% python3 -q
>>> import numpy as np
>>> import numpy.linalg as la
>>> np.set_printoptions(suppress=True, linewidth=100)
>>> data = np.loadtxt("arr.csv", delimiter=",")
>>> data
array([[ 0.4  ,  0.4  , -0.1  ,  0.7  , -0.8  , -1.1  ],
       [ 0.2  , -1.5  ,  0.4  ,  0.3  , -0.3  , -0.4  ],
       [ 0.404,  0.412, -0.071,  0.755, -0.834, -1.137],
       [-0.2  ,  0.6  ,  0.2  , -0.9  , -0.6  ,  0.4  ],
       [ 1.2  , -1.   ,  0.7  ,  0.4  ,  1.5  ,  1.3  ],
       [-1.3  , -0.6  ,  0.6  ,  0.5  ,  0.8  , -0.5  ],
       [ 0.6  , -0.4  ,  0.4  ,  0.8  ,  0.1  , -0.3  ]])
>>> U, s, vt = la.svd(data)
>>> s.round(3)
array([3.173, 2.503, 1.974, 1.221, 0.63 , 0.054])
>>> M2 = U[:, :5] @ np.diag(s[:5]) @ vt[:5]
>>> la.matrix_rank(M2)
np.int64(5)
>>> la.matrix_rank(data, rtol=0.05)
np.int64(5)
>>> np.round(la.norm(data - M2) / la.norm(data), 3)
np.float64(0.012)
>>> m1 = np.load("sample10.npy")
>>> m1
array([[1.   , 0.5  , 0.25 , 0.125, 0.062],
       [0.5  , 1.   , 0.5  , 0.25 , 0.125],
       [0.25 , 0.5  , 1.   , 0.5  , 0.25 ],
       [0.125, 0.25 , 0.5  , 1.   , 0.5  ],
       [0.062, 0.125, 0.25 , 0.5  , 1.   ]])
>>> # equal to its transpose
>>> low = la.cholesky(m1)
>>> low.round(3)
array([[1.   , 0.   , 0.   , 0.   , 0.   ],
       [0.5  , 0.866, 0.   , 0.   , 0.   ],
       [0.25 , 0.433, 0.866, 0.   , 0.   ],
       [0.125, 0.217, 0.433, 0.866, 0.   ],
       [0.062, 0.109, 0.217, 0.433, 0.866]])
>>> np.round(low @ low.T, 3)
array([[1.   , 0.5  , 0.25 , 0.125, 0.062],
       [0.5  , 1.   , 0.5  , 0.25 , 0.125],
       [0.25 , 0.5  , 1.   , 0.5  , 0.25 ],
       [0.125, 0.25 , 0.5  , 1.   , 0.5  ],
       [0.062, 0.125, 0.25 , 0.5  , 1.   ]])
>>> np.round(np.diag(low) ** 2, 3)
array([1.  , 0.75, 0.75, 0.75, 0.75])
>>> x0 = np.array([1, 2, 1, 0, 2])
>>> m1 @ np.ones(5)
array([1.937, 2.375, 2.5  , 2.375, 1.937])
>>> np.einsum("ij,j->i", m1, x0)
array([2.374, 3.25 , 2.75 , 2.125, 2.562])
>>> vals, V = la.eigh(m1)
>>> x0 = np.array([2, 3, 1, 2, 2])
>>> np.round(la.eigvalsh(m1[1:, 1:]), 3)
array([0.375, 0.539, 1.   , 2.086])
>>> np.abs(m1).sum(axis=1).max(), round(float(np.abs(vals).max()), 3)
(np.float64(2.5), 2.262)
>>> round(float(x0 @ m1 @ x0 / (x0 @ x0)), 3), np.round(vals[0], 3), round(vals[-1], 3)
(2.045, np.float64(0.36), np.float64(2.262))
>>> x0 @ m1 @ x0
np.float64(44.996)
>>> np.round(V * np.sqrt(vals) @ V.T, 3)
array([[0.963, 0.25 , 0.094, 0.04 , 0.017],
       [0.25 , 0.932, 0.242, 0.092, 0.04 ],
       [0.094, 0.242, 0.93 , 0.242, 0.094],
       [0.04 , 0.092, 0.242, 0.932, 0.25 ],
       [0.017, 0.04 , 0.094, 0.25 , 0.963]])
>>> np.round(V * np.abs(vals) @ V.T, 3)
array([[1.   , 0.5  , 0.25 , 0.125, 0.062],
       [0.5  , 1.   , 0.5  , 0.25 , 0.125],
       [0.25 , 0.5  , 1.   , 0.5  , 0.25 ],
       [0.125, 0.25 , 0.5  , 1.   , 0.5  ],
       [0.062, 0.125, 0.25 , 0.5  , 1.   ]])
>>> proj = np.triu(np.array([[3, 1, 2, 0, 2],
...     [2, 0, 0, 2, 1],
...     [0, 0, 1, 2, 2],
...     [0, 0, 1, 3, 0],
...     [1, 2, 3, 2, 2]]), 1) + np.eye(5)
>>> M2 = proj @ m1 @ la.inv(proj)
>>> np.round(np.poly(M2), 3)
array([ 1.   , -5.   ,  8.777, -6.855,  2.426, -0.316])
>>> J = np.array([[-2, 0, -2, 0, -2, 0],
...     [2, 2, 2, 2, 2, 2],
...     [0, -2, 0, -2, 0, -2],
...     [-2, 0, -2, 0, -2, 0],
...     [2, 2, 2, 2, 2, 2],
...     [0, -2, 0, -2, 0, -2]])
>>> # row 3 repeats row 0
>>> np.argsort(-la.norm(J, axis=0).round(6), kind="stable")[:3]
array([0, 1, 2])
>>> la.cond(J) > 100
np.True_
>>> round(float(la.norm(J, 2) / la.norm(J)), 3)
0.866
>>> la.matrix_rank(J, rtol=0.1)
np.int64(2)
>>> U, s, vt = la.svd(J)
>>> np.argmax(s[:-1] / (s[1:] + 1e-6)) + 1
np.int64(2)
>>> M2 = U[:, :2] @ np.diag(s[:2]) @ vt[:2]
>>> la.matrix_rank(J, rtol=0.05)
np.int64(2)
>>> la.matrix_rank(M2)
np.int64(2)
>>> round(la.norm(J - M2) / la.norm(J), 3)
np.float64(0.0)
>>> np.round(la.norm(J - M2, 2), 3), round(float(s[2]), 3)
(np.float64(0.0), 0.0)
>>> np.unique(J.round(6), axis=0).shape
(3, 6)
>>> x0 = np.array([-2, -1, 1, -3, -1, 2])
>>> J @ np.ones(6)
array([-6., 12., -6., -6., 12., -6.])
>>> J @ x0
array([ 4, -8,  4,  4, -8,  4])
>>> M = np.load("test7.npy")
>>> M
array([[0, 0, 1, 0, 0, 0],
       [0, 0, 0, 0, 0, 1],
       [1, 0, 0, 0, 0, 0],
       [0, 0, 0, 0, 1, 0],
       [0, 0, 0, 1, 0, 0],
       [0, 1, 0, 0, 0, 0]])
>>> # keeps lengths
>>> [round(float(la.det(M[:i, :i])), 2) + 0 for i in range(1, 7)]
[0.0, 0.0, 0.0, 0.0, 0.0, -1.0]
>>> np.round(la.eigvalsh(M).min(), 3)
np.float64(-1.0)
>>> la.matrix_power(M, 2)
array([[1, 0, 0, 0, 0, 0],
       [0, 1, 0, 0, 0, 0],
       [0, 0, 1, 0, 0, 0],
       [0, 0, 0, 1, 0, 0],
       [0, 0, 0, 0, 1, 0],
       [0, 0, 0, 0, 0, 1]])
>>> p = np.eye(6)[1]
>>> for _ in range(4):
...     p = p @ M
...     print(p.round(3))
... 
[0. 0. 0. 0. 0. 1.]
[0. 1. 0. 0. 0. 0.]
[0. 0. 0. 0. 0. 1.]
[0. 1. 0. 0. 0. 0.]
>>> mat = np.load("x.npy")
>>> mat
array([[-1, -1, -1, -1, -1, -1, -1, -1, -1],
       [-1, -2, -2, -2, -2, -2, -2, -2, -2],
       [-1, -2, -3, -3, -3, -3, -3, -3, -3],
       [-1, -2, -3, -4, -4, -4, -4, -4, -4],
       [-1, -2, -3, -4, -5, -5, -5, -5, -5],
       [-1, -2, -3, -4, -5, -6, -6, -6, -6],
       [-1, -2, -3, -4, -5, -6, -7, -7, -7],
       [-1, -2, -3, -4, -5, -6, -7, -8, -8],
       [-1, -2, -3, -4, -5, -6, -7, -8, -9]])
>>> # equal to its transpose
>>> M2 = np.array([[-1, -2, 1],
...     [-2, 1, -2],
...     [-2, 0, 0],
...     [1, -1, 1],
...     [0, -2, 1],
...     [1, 2, 2],
...     [2, 0, 2],
...     [0, -1, 1],
...     [1, 0, -2]])
>>> np.einsum("ik,kj->ji", mat, M2)
array([[  0,  -1,  -4,  -9, -13, -17, -20, -21, -22],
       [  3,   4,   6,   8,   9,   8,   9,  10,  10],
       [ -4,  -7, -12, -17, -21, -24, -25, -24, -22]])
>>> la.matrix_rank(mat @ M2)
np.int64(3)
>>> la.matrix_rank(np.vstack([mat, M2.T]))
np.int64(9)
>>> np.vstack([mat, M2.T]).shape
(12, 9)
>>> (mat + mat.T) / 2
array([[-1., -1., -1., -1., -1., -1., -1., -1., -1.],
       [-1., -2., -2., -2., -2., -2., -2., -2., -2.],
       [-1., -2., -3., -3., -3., -3., -3., -3., -3.],
       [-1., -2., -3., -4., -4., -4., -4., -4., -4.],
       [-1., -2., -3., -4., -5., -5., -5., -5., -5.],
       [-1., -2., -3., -4., -5., -6., -6., -6., -6.],
       [-1., -2., -3., -4., -5., -6., -7., -7., -7.],
       [-1., -2., -3., -4., -5., -6., -7., -8., -8.],
       [-1., -2., -3., -4., -5., -6., -7., -8., -9.]])
>>> np.trace(mat)
np.int64(-45)
>>> mat @ mat
array([[  9,  17,  24,  30,  35,  39,  42,  44,  45],
       [ 17,  33,  47,  59,  69,  77,  83,  87,  89],
       [ 24,  47,  68,  86, 101, 113, 122, 128, 131],
       [ 30,  59,  86, 110, 130, 146, 158, 166, 170],
       [ 35,  69, 101, 130, 155, 175, 190, 200, 205],
       [ 39,  77, 113, 146, 175, 199, 217, 229, 235],
       [ 42,  83, 122, 158, 190, 217, 238, 252, 259],
       [ 44,  87, 128, 166, 200, 229, 252, 268, 276],
       [ 45,  89, 131, 170, 205, 235, 259, 276, 285]])
>>> np.allclose(mat, mat.T)
True
>>> round(float(la.det(mat)), 3)
-1.0
>>> np.round(np.abs(la.eigvals(mat)).max(), 3)
np.float64(36.66)
>>> vals, V = la.eigh(mat)
>>> np.round(la.svd(mat, compute_uv=False), 3)
array([36.66 ,  4.148,  1.549,  0.836,  0.545,  0.401,  0.323,  0.279,  0.257])
>>> np.round(V.T @ mat @ V, 3) + 0
array([[-36.66 ,   0.   ,   0.   ,   0.   ,   0.   ,   0.   ,   0.   ,   0.   ,   0.   ],
       [  0.   ,  -4.148,   0.   ,   0.   ,   0.   ,   0.   ,   0.   ,   0.   ,   0.   ],
       [  0.   ,   0.   ,  -1.549,   0.   ,   0.   ,   0.   ,   0.   ,   0.   ,   0.   ],
       [  0.   ,   0.   ,   0.   ,  -0.836,   0.   ,   0.   ,   0.   ,   0.   ,   0.   ],
       [  0.   ,   0.   ,   0.   ,   0.   ,  -0.545,   0.   ,   0.   ,   0.   ,   0.   ],
       [  0.   ,   0.   ,   0.   ,   0.   ,   0.   ,  -0.401,   0.   ,   0.   ,   0.   ],
       [  0.   ,   0.   ,   0.   ,   0.   ,   0.   ,   0.   ,  -0.323,   0.   ,   0.   ],
       [  0.   ,   0.   ,   0.   ,   0.   ,   0.   ,   0.   ,   0.   ,  -0.279,   0.   ],
       [  0.   ,   0.   ,   0.   ,   0.   ,   0.   ,   0.   ,   0.   ,   0.   ,  -0.257]])
>>> np.round(la.eigvalsh(mat + 4 * np.eye(9)), 3)
array([-32.66 ,  -0.148,   2.451,   3.164,   3.455,   3.599,   3.677,   3.721,   3.743])
>>> Q, V = la.qr(mat[:, :4])[0], la.qr(mat[:, 4:])[0]
>>> s = la.svd(Q.T @ V, compute_uv=False)
>>> np.round(np.degrees(np.arccos(s.clip(0, 1))), 3)
array([ 3.465, 65.626, 90.   , 90.   ])
>>> (s > 0.9).sum()
np.int64(1)
>>> s.round(3) + 0
array([0.998, 0.413, 0.   , 0.   ])
>>> round(la.norm(Q @ Q.T - V @ V.T, 2), 3)
np.float64(1.0)
>>> x0 = np.array([5, 8, 7, 8, 5, 8, 7, -8, 4])
>>> np.sign((mat @ x0).round(6))
array([-1, -1, -1, -1, -1, -1, -1, -1, -1])
>>> mat @ np.ones(9)
array([ -9., -17., -24., -30., -35., -39., -42., -44., -45.])
>>> (mat * x0).sum(axis=1)
array([ -44,  -83, -114, -138, -154, -165, -168, -164, -168])
>>> (mat @ x0).argmax()
np.int64(0)
>>> mat @ x0
array([ -44,  -83, -114, -138, -154, -165, -168, -164, -168])
>>> mat @ np.eye(9)[2]
array([-1., -2., -3., -3., -3., -3., -3., -3., -3.])
>>> la.norm(mat @ x0) <= la.norm(mat, 2) * la.norm(x0) + 1e-9
np.True_
>>> np.einsum("ij,j->i", mat, x0)
array([ -44,  -83, -114, -138, -154, -165, -168, -164, -168])
>>> X = np.load("dump.npy")
>>> X
array([[ 3.88 ,  4.388,  1.145,  2.554,  1.145,  3.797,  4.206,  2.   ,  2.145,  1.88 ],
       [ 7.915,  9.34 ,  3.319,  5.042,  3.319,  9.064,  9.787,  2.   ,  4.319,  5.915],
       [-4.308, -1.536, -3.858, -4.265, -3.858, -3.944, -5.351,  2.   , -2.858, -6.308],
       [ 1.242,  3.309, -0.586,  0.001, -0.586,  1.896,  1.483,  2.   ,  0.414, -0.758],
       [-1.821,  2.087, -2.599, -2.975, -2.599, -0.29 , -1.666,  2.   , -1.599, -3.821],
       [-1.87 ,  5.836, -3.169, -4.638, -3.169,  2.367, -0.102,  2.   , -2.169, -3.87 ],
       [-5.248,  1.892, -5.019, -6.809, -5.019, -1.898, -4.688,  2.   , -4.019, -7.248],
       [-0.409,  2.036, -1.583, -1.34 , -1.583,  0.279, -0.478,  2.   , -0.583, -2.409],
       [ 1.306,  2.474, -0.42 ,  0.433, -0.42 ,  1.327,  1.18 ,  2.   ,  0.58 , -0.694],
       [ 1.239,  5.272, -0.868, -0.843, -0.868,  3.297,  2.322,  2.   ,  0.132, -0.761],
       [ 1.048,  3.138, -0.7  , -0.147, -0.7  ,  1.69 ,  1.243,  2.   ,  0.3  , -0.952],
       [-3.256,  0.45 , -3.39 , -3.914, -3.39 , -2.074, -3.598,  2.   , -2.39 , -5.256],
       [ 5.735,  3.268,  2.63 ,  5.154,  2.63 ,  3.792,  5.316,  2.   ,  3.63 ,  3.735],
       [ 7.069,  5.828,  3.217,  5.581,  3.217,  6.193,  7.557,  2.   ,  4.217,  5.069],
       [ 3.824,  6.692,  0.775,  1.502,  0.775,  5.419,  5.146,  2.   ,  1.775,  1.824],
       [-1.468,  1.494, -2.262, -2.318, -2.262, -0.562, -1.618,  2.   , -1.262, -3.468],
       [ 5.098,  2.159,  2.333,  4.901,  2.333,  2.727,  4.295,  2.   ,  3.333,  3.098],
       [-3.134, -0.805, -3.123, -3.236, -3.123, -2.918, -4.031,  2.   , -2.123, -5.134],
       [-0.506,  3.287, -1.831, -1.987, -1.831,  1.131, -0.025,  2.   , -0.831, -2.506],
       [ 6.243,  5.978,  2.605,  4.573,  2.605,  5.946,  6.914,  2.   ,  3.605,  4.243],
       [ 2.922,  3.551,  0.58 ,  1.817,  0.58 ,  2.789,  3.026,  2.   ,  1.58 ,  0.922],
       [ 4.29 ,  2.108,  1.763,  3.999,  1.763,  2.344,  3.58 ,  2.   ,  2.763,  2.29 ]])
>>> U, s, vt = la.svd(X)
>>> np.argmax(s[:-1] / (s[1:] + 1e-6)) + 1
np.int64(3)
>>> M2 = U[:, :3] @ np.diag(s[:3]) @ vt[:3]
>>> round(float(np.abs(X - M2).max()), 3)
0.001
>>> round(float(la.norm(X - M2, 2)), 3), np.round(s[3], 3)
(0.002, np.float64(0.002))
>>> round(float(la.norm(X - M2) / la.norm(X)), 3)
0.0
>>> x0 = np.array([2, 1, 2, 1, 0, 1, 3, 2, 2, 0])
>>> h = np.maximum(X @ x0, 0)
>>> np.round(X.T @ h, 3)
array([2875.921, 2853.738, 1091.218, 2063.655, 1091.218, 2715.69 , 3132.794, 1110.664, 1646.55 ,
       1765.257])
>>> np.round(np.tanh(X @ x0), 3)
array([ 1.   ,  1.   , -1.   ,  1.   , -1.   , -1.   , -1.   , -0.923,  1.   ,  1.   ,  1.   ,
       -1.   ,  1.   ,  1.   ,  1.   , -1.   ,  1.   , -1.   ,  0.02 ,  1.   ,  1.   ,  1.   ])
>>> M2 = X / np.sqrt((X ** 2).mean(axis=1, keepdims=True))
>>> la.matrix_rank(M2) == la.matrix_rank(X)
np.True_
>>> la.matrix_rank(X - X.mean(axis=1, keepdims=True))
np.int64(6)
